>>> import numpy as np
>>> from numpy import linalg as LA
>>> np.set_printoptions(suppress=True, linewidth=160)
>>> def rd(a):
...     return np.round(a, 3) + 0
... 
>>> K = np.loadtxt("case6.csv", delimiter=",")
>>> K
array([[-2.,  1.,  0.,  0.,  0.,  0.,  0.,  0.,  0.,  0.,  0.,  0.],
       [ 0., -2.,  1.,  0.,  0.,  0.,  0.,  0.,  0.,  0.,  0.,  0.],
       [ 0.,  0., -2.,  1.,  0.,  0.,  0.,  0.,  0.,  0.,  0.,  0.],
       [ 0.,  0.,  0., -2.,  1.,  0.,  0.,  0.,  0.,  0.,  0.,  0.],
       [ 0.,  0.,  0.,  0., -2.,  1.,  0.,  0.,  0.,  0.,  0.,  0.],
       [ 0.,  0.,  0.,  0.,  0., -2.,  1.,  0.,  0.,  0.,  0.,  0.],
       [ 0.,  0.,  0.,  0.,  0.,  0., -2.,  1.,  0.,  0.,  0.,  0.],
       [ 0.,  0.,  0.,  0.,  0.,  0.,  0., -2.,  1.,  0.,  0.,  0.],
       [ 0.,  0.,  0.,  0.,  0.,  0.,  0.,  0., -2.,  1.,  0.,  0.],
       [ 0.,  0.,  0.,  0.,  0.,  0.,  0.,  0.,  0., -2.,  1.,  0.],
       [ 0.,  0.,  0.,  0.,  0.,  0.,  0.,  0.,  0.,  0., -2.,  1.],
       [ 0.,  0.,  0.,  0.,  0.,  0.,  0.,  0.,  0.,  0.,  0., -2.]])
>>> u, r1 = K[3], K[11]
>>> u @ r1
np.float64(0.0)
>>> p = (u @ r1) / (u @ u) * u
>>> r1 - p
array([ 0.,  0.,  0.,  0.,  0.,  0.,  0.,  0.,  0.,  0.,  0., -2.])
>>> K @ K
array([[ 4., -4.,  1.,  0.,  0.,  0.,  0.,  0.,  0.,  0.,  0.,  0.],
       [ 0.,  4., -4.,  1.,  0.,  0.,  0.,  0.,  0.,  0.,  0.,  0.],
       [ 0.,  0.,  4., -4.,  1.,  0.,  0.,  0.,  0.,  0.,  0.,  0.],
       [ 0.,  0.,  0.,  4., -4.,  1.,  0.,  0.,  0.,  0.,  0.,  0.],
       [ 0.,  0.,  0.,  0.,  4., -4.,  1.,  0.,  0.,  0.,  0.,  0.],
       [ 0.,  0.,  0.,  0.,  0.,  4., -4.,  1.,  0.,  0.,  0.,  0.],
       [ 0.,  0.,  0.,  0.,  0.,  0.,  4., -4.,  1.,  0.,  0.,  0.],
       [ 0.,  0.,  0.,  0.,  0.,  0.,  0.,  4., -4.,  1.,  0.,  0.],
       [ 0.,  0.,  0.,  0.,  0.,  0.,  0.,  0.,  4., -4.,  1.,  0.],
       [ 0.,  0.,  0.,  0.,  0.,  0.,  0.,  0.,  0.,  4., -4.,  1.],
       [ 0.,  0.,  0.,  0.,  0.,  0.,  0.,  0.,  0.,  0.,  4., -4.],
       [ 0.,  0.,  0.,  0.,  0.,  0.,  0.,  0.,  0.,  0.,  0.,  4.]])
>>> rd(np.sort(LA.eigvals(K)))
array([-2., -2., -2., -2., -2., -2., -2., -2., -2., -2., -2., -2.])
>>> LA.matrix_rank(K - K[0, 0] * np.eye(12))
np.int64(11)
>>> np.prod(np.diag(K)), rd(LA.det(K))
(np.float64(4096.0), np.float64(4096.0))
>>> A2 = LA.inv(K)
>>> rd(A2)
array([[-0.5  , -0.25 , -0.125, -0.062, -0.031, -0.016, -0.008, -0.004, -0.002, -0.001,  0.   ,  0.   ],
       [ 0.   , -0.5  , -0.25 , -0.125, -0.062, -0.031, -0.016, -0.008, -0.004, -0.002, -0.001,  0.   ],
       [ 0.   ,  0.   , -0.5  , -0.25 , -0.125, -0.062, -0.031, -0.016, -0.008, -0.004, -0.002, -0.001],
       [ 0.   ,  0.   ,  0.   , -0.5  , -0.25 , -0.125, -0.062, -0.031, -0.016, -0.008, -0.004, -0.002],
       [ 0.   ,  0.   ,  0.   ,  0.   , -0.5  , -0.25 , -0.125, -0.062, -0.031, -0.016, -0.008, -0.004],
       [ 0.   ,  0.   ,  0.   ,  0.   ,  0.   , -0.5  , -0.25 , -0.125, -0.062, -0.031, -0.016, -0.008],
       [ 0.   ,  0.   ,  0.   ,  0.   ,  0.   ,  0.   , -0.5  , -0.25 , -0.125, -0.062, -0.031, -0.016],
       [ 0.   ,  0.   ,  0.   ,  0.   ,  0.   ,  0.   ,  0.   , -0.5  , -0.25 , -0.125, -0.062, -0.031],
       [ 0.   ,  0.   ,  0.   ,  0.   ,  0.   ,  0.   ,  0.   ,  0.   , -0.5  , -0.25 , -0.125, -0.062],
       [ 0.   ,  0.   ,  0.   ,  0.   ,  0.   ,  0.   ,  0.   ,  0.   ,  0.   , -0.5  , -0.25 , -0.125],
       [ 0.   ,  0.   ,  0.   ,  0.   ,  0.   ,  0.   ,  0.   ,  0.   ,  0.   ,  0.   , -0.5  , -0.25 ],
       [ 0.   ,  0.   ,  0.   ,  0.   ,  0.   ,  0.   ,  0.   ,  0.   ,  0.   ,  0.   ,  0.   , -0.5  ]])
>>> rd(LA.det(K) * LA.det(A2))
np.float64(1.0)
>>> rd(LA.inv(A2))
array([[-2.,  1.,  0.,  0.,  0.,  0.,  0.,  0.,  0.,  0.,  0.,  0.],
       [ 0., -2.,  1.,  0.,  0.,  0.,  0.,  0.,  0.,  0.,  0.,  0.],
       [ 0.,  0., -2.,  1.,  0.,  0.,  0.,  0.,  0.,  0.,  0.,  0.],
       [ 0.,  0.,  0., -2.,  1.,  0.,  0.,  0.,  0.,  0.,  0.,  0.],
       [ 0.,  0.,  0.,  0., -2.,  1.,  0.,  0.,  0.,  0.,  0.,  0.],
       [ 0.,  0.,  0.,  0.,  0., -2.,  1.,  0.,  0.,  0.,  0.,  0.],
       [ 0.,  0.,  0.,  0.,  0.,  0., -2.,  1.,  0.,  0.,  0.,  0.],
       [ 0.,  0.,  0.,  0.,  0.,  0.,  0., -2.,  1.,  0.,  0.,  0.],
       [ 0.,  0.,  0.,  0.,  0.,  0.,  0.,  0., -2.,  1.,  0.,  0.],
       [ 0.,  0.,  0.,  0.,  0.,  0.,  0.,  0.,  0., -2.,  1.,  0.],
       [ 0.,  0.,  0.,  0.,  0.,  0.,  0.,  0.,  0.,  0., -2.,  1.],
       [ 0.,  0.,  0.,  0.,  0.,  0.,  0.,  0.,  0.,  0.,  0., -2.]])
>>> rd(LA.cond(K))
np.float64(2.84)
